In [1]: import numpy as np

In [2]: np.set_printoptions(suppress=True, linewidth=160)

In [3]: feats = np.array([[1, 9, 7, 6, 6, 3],
   ...:     [3, 1, 9, 7, 6, 6],
   ...:     [6, 3, 1, 9, 7, 6],
   ...:     [6, 6, 3, 1, 9, 7],
   ...:     [7, 6, 6, 3, 1, 9],
   ...:     [9, 7, 6, 6, 3, 1]])

In [4]: W = np.array([[2, -3, 2, 0],
   ...:     [2, -3, 1, 3],
   ...:     [0, -1, 2, 1],
   ...:     [-3, 2, 3, 1],
   ...:     [3, 2, -2, -3],
   ...:     [1, 3, -3, 1]])

In [5]: coef = np.array([2, 2, 1, -3])

In [6]: hid = np.maximum(feats @ W + coef, 0)

In [7]: print((hid > 0).astype(int))
[[1 0 1 1]
 [1 1 1 1]
 [1 1 1 1]
 [1 1 0 0]
 [1 0 1 1]
 [1 0 1 1]]

In [8]: print(hid)
[[25  0 23 22]
 [13 25 17  4]
 [20 24 13  1]
 [57  4  0  0]
 [31  0 13 30]
 [26  0 47 22]]

In [9]: cent = np.array([[0, -1, 1], [0, 1, -1], [0, -1, -2], [0, 3, -3]])

In [10]: print(hid @ cent)
[[   0   18  -87]
 [   0    7  -58]
 [   0   -6  -33]
 [   0  -53   53]
 [   0   46  -85]
 [   0   -7 -134]]

In [11]: print(W @ cent)
[[  0  -7   1]
 [  0   3  -6]
 [  0   0  -6]
 [  0   5 -14]
 [  0  -8  14]
 [  0   8   1]]

In [12]: print(feats @ (-1.0) ** np.arange(6))
[-4.  4. -4.  4. -4.  4.]

In [13]: print(np.allclose(feats @ feats.T, feats.T @ feats))
True

In [14]: A = np.load("block7.npy")

In [15]: print(A)
[[-0.7  0.4 -1.3  0.4]
 [-1.2  0.6  0.6 -0.1]
 [ 3.5  4.5  3.  -3. ]
 [ 1.2 -1.   0.  -0.3]
 [ 0.8 -0.1  0.9 -1.6]
 [ 1.3 -1.1 -0.9 -1.2]
 [ 0.5  1.   0.2 -1.5]
 [-2.   1.6  0.1 -3.1]
 [-0.4  0.2  1.2  1.7]
 [ 0.  -0.7  1.1 -0.9]
 [-0.4  0.7  1.7  1.5]
 [-0.3 -0.3 -0.8 -0.3]
 [-0.3  1.1  2.2 -2.2]
 [ 1.2  0.6 -0.7  0.4]
 [-1.2  1.2 -0.9  0.2]
 [-0.4 -0.2  0.1  0.2]
 [-1.9  0.2  0.4  0. ]
 [-0.6 -1.7 -0.4  0.2]
 [ 0.1 -0.4 -1.4 -1.2]
 [ 0.3 -0.6 -0.3 -1.1]
 [ 0.9  0.7  0.5 -0.2]
 [-0.9  0.5 -1.8 -0.4]
 [ 1.5 -2.1  1.3 -0.7]
 [-1.4 -0.6  0.4 -0.6]
 [ 0.2 -1.7  0.6 -0.7]
 [ 0.  -0.2  1.8  1.4]]

In [16]: z = A[:, 3] > np.median(A[:, 3])

In [17]: r0 = A[z].mean(axis=0) - A[~z].mean(axis=0)

In [18]: print(z.astype(int))
[1 1 0 1 0 0 0 0 1 0 1 1 0 1 1 1 1 1 0 0 1 0 0 0 0 1]

In [19]: print(((A - A.mean(axis=0)) @ r0 > 0).astype(int))
[1 1 0 0 0 0 0 0 1 0 1 1 0 1 1 1 1 1 0 0 0 1 0 1 0 1]

In [20]: cen = (A - A.mean(axis=0)) / A.std(axis=0)

In [21]: print(np.argwhere(np.abs(cen) > 2))
[[2 0]
 [2 1]
 [2 2]
 [2 3]
 [7 3]]

In [22]: print(np.round(cen.std(axis=0), 2))
[1. 1. 1. 1.]

In [23]: coef = np.linalg.lstsq(np.delete(cen, 3, axis=1), cen[:, 3])[0]

In [24]: print(round(1 - np.var(cen[:, 3] - np.delete(cen, 3, axis=1) @ coef), 2))
0.17

In [25]: vec = np.array([2, -2, -3, 2])

In [26]: rhs = A @ vec

In [27]: coef, lr = np.zeros(4), 1 / np.linalg.norm(A, 2) ** 2

In [28]: for i in range(300):
    ...:     coef -= lr * A.T @ (A @ coef - rhs)
    ...:     if i % 50 == 0: print(i, round(np.linalg.norm(A @ coef - rhs), 2))
    ...: 
0 11.43
50 0.0
100 0.0
150 0.0
200 0.0
250 0.0

In [29]: print(coef.round(2))
[ 2. -2. -3.  2.]

In [30]: print(round(np.linalg.cond(A), 2))
1.83

In [31]: cen = A - A.mean(axis=0)

In [32]: U, sv, VT = np.linalg.svd(cen, full_matrices=False)

In [33]: print(np.linalg.matrix_rank(cen))
4

In [34]: print(np.searchsorted(np.cumsum(sv ** 2) / (sv ** 2).sum(), 0.9) + 1)
4

In [35]: print(np.round((sv ** 2).sum() ** 2 / (sv ** 4).sum(), 2))
3.24

In [36]: print(np.round(cen.mean(axis=0), 2) + 0)
[0. 0. 0. 0.]

In [37]: print(sv.round(2))
[8.15 5.77 5.44 4.32]

In [38]: print(np.abs(U[:, 0]).argmax())
2

In [39]: print(np.abs(VT[0]).argmax())
1

In [40]: K = np.load("test2.npy")

In [41]: print(K)
[[ 2.  2. -6. -6. -4.]
 [ 2. -1. -3. -3. -2.]
 [-6. -3.  7.  9.  6.]
 [-6. -3.  9.  7.  6.]
 [-4. -2.  6.  6.  2.]]

In [42]: # symmetric, so the eigenvalues are real

In [43]: rng = np.random.default_rng(77)

In [44]: M2 = K + rng.integers(-2, 3, (5, 1)) @ rng.integers(-2, 3, (1, 5))

In [45]: print(M2)
[[  4.  -2.  -4. -10.  -2.]
 [  1.   1.  -4.  -1.  -3.]
 [ -7.  -1.   6.  11.   5.]
 [ -6.  -3.   9.   7.   6.]
 [ -5.   0.   5.   8.   1.]]

In [46]: print(M2 - K)
[[ 2. -4.  2. -4.  2.]
 [-1.  2. -1.  2. -1.]
 [-1.  2. -1.  2. -1.]
 [ 0.  0.  0.  0.  0.]
 [-1.  2. -1.  2. -1.]]
